$ ipython --no-banner

In [1]: import numpy as np

In [2]: from numpy import linalg as LA

In [3]: np.set_printoptions(precision=2, suppress=True, linewidth=160, floatmode="fixed")

In [4]: sv = 5 * 0.2 ** np.arange(3)

In [5]: rng = np.random.default_rng(315)

In [6]: X = rng.normal(size=(18, 3)) * rng.permutation(sv)

In [7]: print(X)
[[  2.97   0.01  -0.96]
 [  4.38   0.34   0.61]
 [ -7.26  -0.45  -0.18]
 [ -8.20  -0.14  -0.72]
 [  7.60  -0.27  -2.46]
 [ -5.18   0.16   0.74]
 [ -0.10  -0.22  -1.71]
 [  6.93   0.27  -1.43]
 [  6.51  -0.13   0.18]
 [ -3.95   0.01   0.56]
 [ -1.71  -0.15   1.22]
 [ -6.91  -0.26  -1.19]
 [-12.75   0.07   0.21]
 [-13.54  -0.52   0.61]
 [ -8.45   0.19   0.60]
 [  3.02  -0.01  -2.08]
 [ -7.26   0.07  -0.28]
 [  7.66   0.12   0.67]]

In [8]: vec = np.array([-4, 3, -9])

In [9]: target = X @ vec

In [10]: coef, lr = np.zeros(3), 1 / LA.norm(X, 2) ** 2

In [11]: for i in range(40):
    ...:     coef -= lr * X.T @ (X @ coef - target)
    ...:     if i % 10 == 0: print(i, round(LA.norm(X @ coef - target), 2))
    ...: 
0 39.9
10 31.8
20 25.37
30 20.28

In [12]: print(round(LA.cond(X), 2))
35.45

In [13]: z = X[:, 1] > np.median(X[:, 1])

In [14]: r0 = X[z].mean(axis=0) - X[~z].mean(axis=0)

In [15]: print((((X - X.mean(axis=0)) @ r0 > 0) == z).mean())
0.5

In [16]: print(z.astype(int))
[1 1 0 0 0 1 0 1 0 1 0 0 1 0 1 0 1 1]

In [17]: dist = LA.norm(X[:, None] - X[None], axis=-1)

In [18]: print((dist + 1e9 * np.eye(18)).round(6).argmin(axis=1))
[15  0 16 16  7  9 15  4 17  5  9 16 13 12  3  0  2  8]

In [19]: print(dist.shape)
(18, 18)

In [20]: print(LA.matrix_rank(dist ** 2))
5

In [21]: M2 = np.array([[3]])

In [22]: Z = np.array([[3, 3], [1, 1]])

In [23]: W0 = np.block([[M2, np.zeros((1, 2))], [np.zeros((2, 1)), Z]])

In [24]: print(W0)
[[3.00 0.00 0.00]
 [0.00 3.00 3.00]
 [0.00 1.00 1.00]]

In [25]: def softmax(z):
    ...:     e = np.exp(z - z.max(axis=-1, keepdims=True))
    ...:     return e / e.sum(axis=-1, keepdims=True)
    ...: 

In [26]: print(softmax(W0).sum(axis=1))
[1.00 1.00 1.00]

In [27]: scores = W0 @ W0.T / np.sqrt(3)

In [28]: print(softmax(scores).round(6).argmax(axis=1))
[0 1 1]

In [29]: vec = np.array([0, 0, -3])

In [30]: h = np.maximum(W0 @ vec, 0)

In [31]: print(np.flatnonzero(h > 1e-9))
[]

In [32]: print(np.maximum(W0 @ vec, 0) - np.maximum(-W0 @ vec, 0))
[ 0.00 -9.00 -3.00]

In [33]: print(h)
[0.00 0.00 0.00]

In [34]: M2 = np.array([[1, -1], [1, -1]])

In [35]: Z = np.kron(M2, W0)

In [36]: print(Z)
[[ 3.00  0.00  0.00 -3.00 -0.00 -0.00]
 [ 0.00  3.00  3.00 -0.00 -3.00 -3.00]
 [ 0.00  1.00  1.00 -0.00 -1.00 -1.00]
 [ 3.00  0.00  0.00 -3.00 -0.00 -0.00]
 [ 0.00  3.00  3.00 -0.00 -3.00 -3.00]
 [ 0.00  1.00  1.00 -0.00 -1.00 -1.00]]

In [37]: print(LA.matrix_rank(Z))
2

In [38]: M2 = W0 / LA.norm(W0, axis=1, keepdims=True)

In [39]: cov = M2 @ M2.T

In [40]: print((np.abs(cov) > 0.9).astype(int))
[[1 0 0]
 [0 1 1]
 [0 1 1]]

In [41]: print(LA.norm(M2, axis=1))
[1.00 1.00 1.00]

In [42]: print((cov - 2 * np.eye(3)).round(6).argmax(axis=1))
[1 2 1]

In [43]: print(cov[0])
[1.00 0.00 0.00]

In [44]: K = np.load("dump.npy")

In [45]: print(K)
[[-0.53  0.09  0.69  0.46]
 [ 0.69 -0.15  0.05  0.62]
 [-0.32 -0.86 -0.20 -0.03]
 [ 0.21  0.11  0.40 -0.60]
 [-0.32  0.47 -0.57  0.20]]

In [46]: # keeps lengths

In [47]: M2 = np.array([[2, 1, -3], [1, 3, 0]])

In [48]: Z = np.kron(M2, K)

In [49]: print(LA.matrix_rank(Z))
8

In [50]: J = np.array([[1.0, 0.7, 0.49, 0.34],
    ...:     [0.7, 1.0, 0.7, 0.49],
    ...:     [0.49, 0.7, 1.0, 0.7],
    ...:     [0.34, 0.49, 0.7, 1.0]])

In [51]: w, vecs = LA.eigh(J)

In [52]: print(LA.eigvalsh(J @ J))
[0.04 0.10 0.57 7.42]

In [53]: print(LA.svd(J, compute_uv=False))
[2.72 0.76 0.32 0.20]

In [54]: print(w)
[0.20 0.32 0.76 2.72]

In [55]: proj = K @ LA.solve(K.T @ K, K.T)

In [56]: print(proj)
[[ 0.97 -0.06 -0.06 -0.11 -0.09]
 [-0.06  0.88 -0.12 -0.22 -0.19]
 [-0.06 -0.12  0.88 -0.22 -0.19]
 [-0.11 -0.22 -0.22  0.58 -0.36]
 [-0.09 -0.19 -0.19 -0.36  0.69]]

In [57]: print(np.allclose(proj @ proj, proj))
True

In [58]: data = np.array([[-3, 3, 3, 2, 2],
    ...:     [1, -1, -1, -3, 1],
    ...:     [2, -2, 1, 2, -1],
    ...:     [0, -2, -1, 1, -2],
    ...:     [-3, 1, 2, -1, 2]])

In [59]: print(data)
[[-3  3  3  2  2]
 [ 1 -1 -1 -3  1]
 [ 2 -2  1  2 -1]
 [ 0 -2 -1  1 -2]
 [-3  1  2 -1  2]]

In [60]: r0 = np.array([0, 1, 1, 0, 3])

In [61]: M2 = data + np.outer(r0, np.eye(5)[3])

In [62]: print(LA.matrix_rank(LA.inv(M2) - LA.inv(data), tol=1e-8))
1

In [63]: print(LA.norm(K, axis=0))
[1.00 1.00 1.00 1.00]

In [64]: print(LA.pinv(K))
[[-0.53  0.69 -0.32  0.21 -0.32]
 [ 0.09 -0.15 -0.86  0.11  0.47]
 [ 0.69  0.05 -0.20  0.40 -0.57]
 [ 0.46  0.62 -0.03 -0.60  0.20]]

In [65]: print(np.round(softmax(data[4] + 2), 2) + 0)
[0.00 0.15 0.41 0.02 0.41]

In [66]: print(np.round(softmax(data[4]), 2) + 0)
[0.00 0.15 0.41 0.02 0.41]

In [67]: print(softmax(data).sum(axis=1))
[1.00 1.00 1.00 1.00 1.00]

In [68]: scores = data @ data.T / np.sqrt(5)

In [69]: print(softmax(scores).round(6).argmax(axis=1))
[0 1 2 3 0]

In [70]: print(softmax(scores)[4] @ data)
[-3.00  2.22  2.61  0.83  2.00]
